>>> import numpy as np
>>> import numpy.linalg as la
>>> np.set_printoptions(precision=3, suppress=True, linewidth=140, floatmode="fixed")
>>> M = np.array([[0.0, -1.0, 0.0, -1.0, -1.0],
...     [-1.0, 0.0, 0.0, -1.0, -1.0],
...     [0.0, 0.0, 0.0, 0.0, 0.0],
...     [-1.0, -1.0, 0.0, 0.0, -1.0],
...     [-1.0, -1.0, 0.0, -1.0, 0.0]])
>>> # splits into 2 blocks
>>> np.round(M @ la.pinv(M) @ M, 3) + 0
array([[ 0.000, -1.000,  0.000, -1.000, -1.000],
       [-1.000,  0.000,  0.000, -1.000, -1.000],
       [ 0.000,  0.000,  0.000,  0.000,  0.000],
       [-1.000, -1.000,  0.000,  0.000, -1.000],
       [-1.000, -1.000,  0.000, -1.000,  0.000]])
>>> np.abs(np.diag(la.qr(M)[1])) > 1e-9
array([ True,  True, False,  True,  True])
>>> np.round(np.trace(la.pinv(M) @ M), 3)
np.float64(4.0)
>>> print((M != 0).astype(int))
[[0 1 0 1 1]
 [1 0 0 1 1]
 [0 0 0 0 0]
 [1 1 0 0 1]
 [1 1 0 1 0]]
>>> np.round(la.det(M), 3)
np.float64(0.0)
>>> (la.matrix_power((M != 0) + (M.T != 0) + np.eye(5), 5) > 0).astype(int)
array([[1, 1, 0, 1, 1],
       [1, 1, 0, 1, 1],
       [0, 0, 1, 0, 0],
       [1, 1, 0, 1, 1],
       [1, 1, 0, 1, 1]])
>>> np.flatnonzero(la.matrix_power((M != 0) + (M.T != 0) + np.eye(5), 5)[3])
array([0, 1, 3, 4])
>>> ev, evecs = la.eigh(M)
>>> vec = np.array([-2, 3, 0, 1, 3])
>>> np.round(vec @ M @ vec / (vec @ vec), 3), ev[0], ev[-1]
(np.float64(-0.087), np.float64(-3.0), np.float64(1.0))
>>> np.round(evecs * np.abs(ev) @ evecs.T, 3) + 0
array([[1.500, 0.500, 0.000, 0.500, 0.500],
       [0.500, 1.500, 0.000, 0.500, 0.500],
       [0.000, 0.000, 0.000, 0.000, 0.000],
       [0.500, 0.500, 0.000, 1.500, 0.500],
       [0.500, 0.500, 0.000, 0.500, 1.500]])
>>> np.round(evecs * np.maximum(ev, 0) @ evecs.T, 3) + 0
array([[ 0.750, -0.250,  0.000, -0.250, -0.250],
       [-0.250,  0.750,  0.000, -0.250, -0.250],
       [ 0.000,  0.000,  0.000,  0.000,  0.000],
       [-0.250, -0.250,  0.000,  0.750, -0.250],
       [-0.250, -0.250,  0.000, -0.250,  0.750]])
>>> np.round(la.eigvalsh(M[1:, 1:]), 3) + 0
array([-2.000,  0.000,  1.000,  1.000])
>>> def softmax(z):
...     e = np.exp(z - z.max(axis=-1, keepdims=True))
...     return e / e.sum(axis=-1, keepdims=True)
... 
>>> softmax(M).sum(axis=1)
array([1.000, 1.000, 1.000, 1.000, 1.000])
>>> print(np.round(softmax(10 * M[1]), 3) + 0)
[0.000 0.500 0.500 0.000 0.000]
>>> att = M @ M.T / np.sqrt(5)
>>> softmax(att).round(6).argmax(axis=1)
array([0, 1, 0, 3, 4])
>>> print(softmax(att))
[[0.315 0.201 0.082 0.201 0.201]
 [0.201 0.315 0.082 0.201 0.201]
 [0.200 0.200 0.200 0.200 0.200]
 [0.201 0.201 0.082 0.315 0.201]
 [0.201 0.201 0.082 0.201 0.315]]
